% ipython --no-banner

In [1]: import numpy as np

In [2]: from numpy import linalg as LA

In [3]: np.set_printoptions(precision=2, suppress=True, linewidth=200, legacy="1.25")

In [4]: tidy = lambda a: np.round(a, 2) + 0

In [5]: mat = np.loadtxt("a.csv", delimiter=",")

In [6]: mat
Out[6]: 
array([[ 0.,  2.,  2., -2.],
       [ 3.,  1., -2.,  3.],
       [ 9.,  5., -4.,  7.]])

In [7]: f = np.array([5, 4])

In [8]: np.cross(mat[0, :3], mat[1, :3])
Out[8]: array([-6.,  6., -6.])

In [9]: B = mat / LA.norm(mat, axis=1, keepdims=True)

In [10]: G = B @ B.T

In [11]: tidy(np.degrees(np.arccos(np.clip(G[1, 0], -1, 1))))
Out[11]: 118.79

In [12]: np.argwhere(np.triu(np.abs(G) > 0.95, 1))
Out[12]: array([[1, 2]])

In [13]: tidy(LA.norm(B, axis=1))
Out[13]: array([1., 1., 1.])

In [14]: (G - 2 * np.eye(3)).round(6).argmax(axis=1)
Out[14]: array([2, 2, 1])

In [15]: left, sv, Vt = LA.svd(mat)

In [16]: np.argmax(sv[:-1] / (sv[1:] + 1e-6)) + 1
Out[16]: 2

In [17]: tidy(sv)
Out[17]: array([13.93,  3.47,  0.  ])

In [18]: B = left[:, :2] @ np.diag(sv[:2]) @ Vt[:2]

In [19]: LA.matrix_rank(B)
Out[19]: 2

In [20]: tidy(np.abs(mat - B).max())
Out[20]: 0.0

In [21]: tidy(LA.norm(mat - B, 2)), tidy(sv[2])
Out[21]: (0.0, 0.0)

In [22]: tidy(LA.norm(mat - B) / LA.norm(mat))
Out[22]: 0.0

In [23]: left, sv, Vt = LA.svd(mat)

In [24]: evecs = Vt[:(sv > 1e-8).sum()]

In [25]: rng = np.random.default_rng(2)

In [26]: vec = mat[2] + -1 * mat[1] + rng.integers(2) * np.eye(4)[0]

In [27]: vec
Out[27]: array([ 7.,  4., -2.,  4.])

In [28]: np.allclose(evecs.T @ evecs @ vec, vec)
Out[28]: False

In [29]: LA.matrix_rank(np.vstack([mat, vec]))
Out[29]: 3

In [30]: tidy(evecs.T @ evecs)
Out[30]: 
array([[ 0.51,  0.4 , -0.11,  0.28],
       [ 0.4 ,  0.64,  0.25, -0.11],
       [-0.11,  0.25,  0.36, -0.4 ],
       [ 0.28, -0.11, -0.4 ,  0.49]])

In [31]: np.unique(mat.round(6), axis=0).shape
Out[31]: (3, 4)

In [32]: np.allclose(mat[:-1].T @ LA.lstsq(mat[:-1].T, mat[-1])[0], mat[-1])
Out[32]: True

In [33]: J = np.load("w.npy")

In [34]: J
Out[34]: 
array([[-3,  0,  0],
       [ 0,  0,  0],
       [ 3,  0, -1]])

In [35]: left, sv, Vt = LA.svd(J)

In [36]: tidy(sv)
Out[36]: array([4.3, 0.7, 0. ])

In [37]: B = left[:, :2] @ np.diag(sv[:2]) @ Vt[:2]

In [38]: LA.matrix_rank(B)
Out[38]: 2

In [39]: r = LA.matrix_rank(J)

In [40]: r
Out[40]: 2

In [41]: ns = LA.svd(J)[2][r:].T

In [42]: ns[:, 0] / ns[np.abs(ns[:, 0]).round(6).argmax(), 0]
Out[42]: array([0., 1., 0.])

In [43]: LA.matrix_rank(J.T @ J), LA.matrix_rank(J @ J.T)
Out[43]: (2, 2)

In [44]: [int(LA.matrix_rank(J[:i])) for i in range(1, len(J) + 1)]
Out[44]: [1, 1, 2]
